>>> import numpy as np
>>> np.set_printoptions(precision=2, suppress=True, linewidth=140)
>>> W0 = np.array([[9, -6, -6, 6, -6, -9],
...     [-6, 4, 4, -4, 4, 6],
...     [-6, 4, 13, -4, 13, 12],
...     [6, -4, -4, 4, -4, -6],
...     [-6, 4, 13, -4, 13, 12],
...     [-9, 6, 12, -6, 12, 13]])
>>> B = W0 / np.sqrt((W0 ** 2).mean(axis=1, keepdims=True))
>>> print(B[3])
[ 1.26 -0.84 -0.84  0.84 -0.84 -1.26]
>>> print(np.linalg.matrix_rank(B) == np.linalg.matrix_rank(W0))
True
>>> print(W0 - W0.mean(axis=1, keepdims=True))
[[ 11.    -4.    -4.     8.    -4.    -7.  ]
 [ -7.33   2.67   2.67  -5.33   2.67   4.67]
 [-11.33  -1.33   7.67  -9.33   7.67   6.67]
 [  7.33  -2.67  -2.67   5.33  -2.67  -4.67]
 [-11.33  -1.33   7.67  -9.33   7.67   6.67]
 [-13.67   1.33   7.33 -10.67   7.33   8.33]]
>>> print(np.linalg.matrix_rank(W0 - W0.mean(axis=1, keepdims=True)))
2
>>> U, sigma, VT = np.linalg.svd(W0, full_matrices=False)
>>> print(np.round(sigma / sigma[0], 2) + 0)
[1.   0.19 0.   0.   0.   0.  ]
>>> print(U.shape, sigma.shape, VT.shape)
(6, 6) (6,) (6, 6)
>>> print(sigma.round(2) + 0)
[46.97  9.03  0.    0.    0.    0.  ]
>>> print(np.allclose(U * sigma @ VT, W0))
True
>>> print(W0 @ np.linalg.pinv(W0) @ W0)
[[ 9. -6. -6.  6. -6. -9.]
 [-6.  4.  4. -4.  4.  6.]
 [-6.  4. 13. -4. 13. 12.]
 [ 6. -4. -4.  4. -4. -6.]
 [-6.  4. 13. -4. 13. 12.]
 [-9.  6. 12. -6. 12. 13.]]
>>> print(np.unique(W0.round(6), axis=0).shape)
(5, 6)
>>> print(np.linalg.lstsq(W0[:-1].T, W0[-1])[2])
2
>>> print(np.allclose(W0[:-1].T @ np.linalg.lstsq(W0[:-1].T, W0[-1])[0], W0[-1]))
True
>>> arr = np.load("x.npy")
>>> print(arr)
[[ 1.48 -1.57 -1.06 -0.13]
 [ 0.98 -0.42 -0.33  0.33]
 [ 0.54 -0.72 -0.51 -0.17]
 [-0.55  0.74  0.48 -0.02]]
>>> x0 = np.array([3, -5, -2, -3])
>>> rhs = arr @ x0
>>> print(rhs)
[14.8   4.71  6.75 -6.25]
>>> print(np.linalg.solve(arr, rhs + arr[:, 1]))
[ 3. -4. -2. -3.]
>>> print(np.round(np.linalg.solve(arr, arr[:, 2]), 2) + 0)
[0. 0. 1. 0.]
>>> print(np.linalg.solve(arr, -1 * rhs))
[-3.  5.  2.  3.]
>>> print(np.linalg.solve(arr, rhs))
[ 3. -5. -2. -3.]
>>> print(np.round(np.linalg.solve(arr.T, arr[3]), 2) + 0)
[0. 0. 0. 1.]
>>> def softmax(z):
...     e = np.exp(z - z.max(axis=-1, keepdims=True))
...     return e / e.sum(axis=-1, keepdims=True)
... 
>>> print(softmax(arr[3]))
[0.11 0.4  0.31 0.19]
>>> print(np.round(softmax(10 * arr[3]), 2) + 0)
[0.   0.93 0.07 0.  ]
>>> print(softmax(arr).sum(axis=1))
[1. 1. 1. 1.]
>>> scores = arr @ arr.T / np.sqrt(4)
>>> print(softmax(scores))
[[0.72 0.13 0.14 0.01]
 [0.45 0.26 0.21 0.08]
 [0.47 0.22 0.23 0.08]
 [0.09 0.19 0.18 0.54]]
>>> print(softmax(scores)[3] @ arr)
[0.12 0.04 0.01 0.01]
>>> B = np.array([[0.2], [-1.5], [2.6]])
>>> W2 = np.array([[1.2, -1.7, 0.9, 1.5, 0.1, 0.2, -1.0, 0.0, -0.6, 0.1]])
>>> J = B @ W2
>>> print(J)
[[ 0.24 -0.34  0.18  0.3   0.02  0.04 -0.2   0.   -0.12  0.02]
 [-1.8   2.55 -1.35 -2.25 -0.15 -0.3   1.5   0.    0.9  -0.15]
 [ 3.12 -4.42  2.34  3.9   0.26  0.52 -2.6   0.   -1.56  0.26]]
>>> # column 9 repeats column 4
>>> rk = np.linalg.matrix_rank(J)
>>> print(rk)
1
>>> N = np.linalg.svd(J)[2][rk:].T
>>> print([int(np.linalg.matrix_rank(np.delete(J, i, axis=0))) for i in range(3)])
[1, 1, 1]
>>> print(N.shape)
(10, 9)
>>> print([int(np.linalg.matrix_rank(J[:, :j + 1])) for j in range(10)])
[1, 1, 1, 1, 1, 1, 1, 1, 1, 1]
>>> print(np.linalg.matrix_rank(J.T @ J), np.linalg.matrix_rank(J @ J.T))
1 1
>>> print(np.linalg.cond(J) > 100)
True
>>> print([round(float(x), 2) for x in np.linalg.svd(J, compute_uv=False)[:3]])
[8.93, 0.0, 0.0]
>>> print(np.linalg.matrix_rank(J, rtol=0.1))
1
>>> blk = np.stack([W0, -1 * W0, W0[::-1]])
>>> print(np.linalg.norm(blk, axis=(1, 2)))
[47.83 47.83 47.83]
>>> print(blk.shape)
(3, 6, 6)
>>> print(np.linalg.det(blk))
[0. 0. 0.]
>>> print(np.einsum("bij,cij->bc", blk, blk))
[[ 2288 -2288  -828]
 [-2288  2288   828]
 [ -828   828  2288]]
>>> U, sigma, VT = np.linalg.svd(J)
>>> V = VT[:(sigma > 1e-8).sum()]
>>> rng = np.random.default_rng(34509)
>>> x0 = J[1] + 2 * J[2] + rng.integers(2) * np.eye(10)[1]
>>> print(x0)
[ 4.44 -6.29  3.33  5.55  0.37  0.74 -3.7   0.   -2.22  0.37]
>>> print(np.round(V.T @ V, 2) + 0)
[[ 0.16 -0.23  0.12  0.2   0.01  0.03 -0.14  0.   -0.08  0.01]
 [-0.23  0.33 -0.17 -0.29 -0.02 -0.04  0.19  0.    0.12 -0.02]
 [ 0.12 -0.17  0.09  0.15  0.01  0.02 -0.1   0.   -0.06  0.01]
 [ 0.2  -0.29  0.15  0.26  0.02  0.03 -0.17  0.   -0.1   0.02]
 [ 0.01 -0.02  0.01  0.02  0.    0.   -0.01  0.   -0.01  0.  ]
 [ 0.03 -0.04  0.02  0.03  0.    0.   -0.02  0.   -0.01  0.  ]
 [-0.14  0.19 -0.1  -0.17 -0.01 -0.02  0.11  0.    0.07 -0.01]
 [ 0.    0.    0.    0.    0.    0.    0.    0.    0.    0.  ]
 [-0.08  0.12 -0.06 -0.1  -0.01 -0.01  0.07  0.    0.04 -0.01]
 [ 0.01 -0.02  0.01  0.02  0.    0.   -0.01  0.   -0.01  0.  ]]
>>> print(np.linalg.matrix_rank(np.vstack([J, x0])))
1
>>> print(np.round(np.linalg.norm(x0 - V.T @ V @ x0), 2))
0.0
>>> F = np.loadtxt("dump.csv", delimiter=",")
>>> print(F)
[[0.33 0.   0.   0.33 0.   0.33]
 [0.   0.5  0.   0.5  0.   0.  ]
 [0.   0.33 0.33 0.   0.33 0.  ]
 [0.25 0.25 0.   0.25 0.   0.25]
 [0.   0.   0.   0.   1.   0.  ]
 [0.33 0.33 0.   0.   0.   0.33]]
>>> print(np.linalg.matrix_power(F, 2))
[[0.31 0.19 0.   0.19 0.   0.31]
 [0.12 0.38 0.   0.38 0.   0.12]
 [0.   0.28 0.11 0.17 0.44 0.  ]
 [0.23 0.27 0.   0.27 0.   0.23]
 [0.   0.   0.   0.   1.   0.  ]
 [0.22 0.28 0.   0.28 0.   0.22]]
>>> F.inv()
Traceback (most recent call last):
  File "<python-input-65>", line 1, in <module>
    F.inv()
    ^^^^^
AttributeError: 'numpy.ndarray' object has no attribute 'inv'
>>> print((F + F.T) / 2)
[[0.33 0.   0.   0.29 0.   0.33]
 [0.   0.5  0.17 0.38 0.   0.17]
 [0.   0.17 0.33 0.   0.17 0.  ]
 [0.29 0.38 0.   0.25 0.   0.12]
 [0.   0.   0.17 0.   1.   0.  ]
 [0.33 0.17 0.   0.12 0.   0.33]]
>>> print(round(float(np.abs(np.linalg.eigvals(F)).max()), 2))
1.0
>>> print((F - F.T) / 2)
[[ 0.    0.    0.    0.04  0.    0.  ]
 [ 0.    0.   -0.17  0.12  0.   -0.17]
 [ 0.    0.17  0.    0.    0.17  0.  ]
 [-0.04 -0.12  0.    0.    0.    0.12]
 [ 0.    0.   -0.17  0.    0.    0.  ]
 [ 0.    0.17  0.   -0.12  0.    0.  ]]
>>> rk = np.linalg.matrix_rank(F)
>>> print(rk)
5
>>> N = np.linalg.svd(F)[2][rk:].T
>>> print(np.round(F @ N, 2) + 0)
[[0.]
 [0.]
 [0.]
 [0.]
 [0.]
 [0.]]
>>> print(np.linalg.matrix_rank(F.T @ F), np.linalg.matrix_rank(F @ F.T))
5 5
>>> print(np.round(N @ N.T, 2) + 0)
[[ 0.5  0.   0.   0.   0.  -0.5]
 [ 0.   0.   0.   0.   0.   0. ]
 [ 0.   0.   0.   0.   0.   0. ]
 [ 0.   0.   0.   0.   0.   0. ]
 [ 0.   0.   0.   0.   0.   0. ]
 [-0.5  0.   0.   0.   0.   0.5]]
>>> U, sigma, VT = np.linalg.svd(F)
>>> V = VT[:(sigma > 1e-8).sum()]
>>> x0 = F[0] + -3 * F[2] + rng.integers(2) * np.eye(6)[3]
>>> print(x0)
[ 0.33 -1.   -1.    1.33 -1.    0.33]
>>> print(np.linalg.matrix_rank(np.vstack([F, x0])))
5
>>> feats = np.load("w.npy")
>>> print(feats)
[[ 0 -1 -1  0  5  0  9]
 [ 1  0 -3 -6 -6  3  7]
 [ 1  3  0 -4 -2 -3  3]
 [ 0  6  4  0 -9 -4 -2]
 [-5  6  2  9  0  1  0]
 [ 0 -3  3  4 -1  0  6]
 [-9 -7 -3  2  0 -6  0]]
>>> print(np.linalg.matrix_rank(feats, rtol=0.1))
6
>>> print([round(float(x), 2) for x in np.linalg.svd(feats, compute_uv=False)[:3]])
[15.65, 15.65, 11.89]
>>> print(np.allclose(feats, feats.T))
False
>>> print(feats @ feats)
[[-108  -36  -14   73    8  -49  -10]
 [ -36 -140  -49  -16   62  -15   30]
 [ -14  -49  -48  -42   26    5   20]
 [  73  -16  -42 -153  -40    9   30]
 [   8   62   26  -40 -147  -24   -9]
 [ -49  -15    5    9  -24  -71  -20]
 [ -10   30   20   30   -9  -20 -179]]
>>> print(np.round(np.sort(np.abs(np.linalg.eigvals(feats))), 2) + 0)
[ 0.    6.05  6.05 11.89 11.89 15.65 15.65]
>>> print(np.round(np.linalg.det(feats), 2))
-0.0
>>> print(np.linalg.matrix_power(feats, 4))
[[ 21050   9377    645 -18950  -6290   9906   4608]
 [  9377  28522  12525   2403 -18626   2452 -10928]
 [   645  12525   7766   7809  -6840   -576  -7464]
 [-18950   2403   7809  33339  10014  -5203 -11830]
 [ -6290 -18626  -6840  10014  28450   3860   4514]
 [  9906   2452   -576  -5203   3860   8749   5626]
 [  4608 -10928  -7464 -11830   4514   5626  34822]]
>>> m1 = np.load("block8.npy")
>>> print(m1)
[[12  0  0 15 19  0]
 [ 0 11  0  0  0  7]
 [12  0  0 15 19  0]
 [12  0  0 15 19  0]
 [ 0  2  0  0  0  0]
 [ 0 11  0  0  0  7]
 [ 0  2  0  0  0  0]
 [ 0 11  0  0  0  7]
 [ 8  0  0  9 12  0]
 [ 0  2  0  0  0  0]
 [12  0  0 15 19  0]
 [ 0 29  6  0  0 25]
 [ 0 20  3  0  0 16]
 [ 4  0  0  3  5  0]
 [ 8  0  0  9 12  0]
 [ 0  2  0  0  0  0]
 [ 0 11  0  0  0  7]
 [ 0 29  6  0  0 25]
 [ 0 20  3  0  0 16]
 [ 0  2  0  0  0  0]
 [ 8  0  0  9 12  0]
 [ 0  2  0  0  0  0]
 [ 0  2  0  0  0  0]
 [ 4  0  0  3  5  0]
 [ 4  0  0  3  5  0]
 [12  0  0 15 19  0]
 [12  0  0 15 19  0]
 [ 0 29  6  0  0 25]
 [ 4  0  0  3  5  0]
 [ 0  2  0  0  0  0]
 [ 8  0  0  9 12  0]
 [ 0 11  0  0  0  7]
 [ 0 29  6  0  0 25]
 [12  0  0 15 19  0]
 [ 0 11  0  0  0  7]
 [ 4  0  0  3  5  0]
 [ 0 20  3  0  0 16]]
>>> # rows and columns are dependent
>>> G = np.cov(m1, rowvar=False)
>>> print(np.round(np.linalg.eigvalsh(G)[::-1], 2) + 0)
[220.39  69.34   0.72   0.17   0.     0.  ]
>>> print(round(np.corrcoef(m1[:, 1], m1[:, 4])[0, 1], 2))
-0.53
>>> print(np.corrcoef(m1.T))
[[ 1.   -0.55 -0.35  0.99  1.   -0.47]
 [-0.55  1.    0.91 -0.51 -0.53  0.99]
 [-0.35  0.91  1.   -0.33 -0.34  0.95]
 [ 0.99 -0.51 -0.33  1.    1.   -0.44]
 [ 1.   -0.53 -0.34  1.    1.   -0.46]
 [-0.47  0.99  0.95 -0.44 -0.46  1.  ]]
>>> print(G.shape)
(6, 6)
>>> print(np.polyfit(m1[:, 1], m1[:, 4], 1))
[-0.41  8.41]
>>> print(m1.std(axis=0))
[4.78 9.76 1.96 5.9  7.5  8.36]
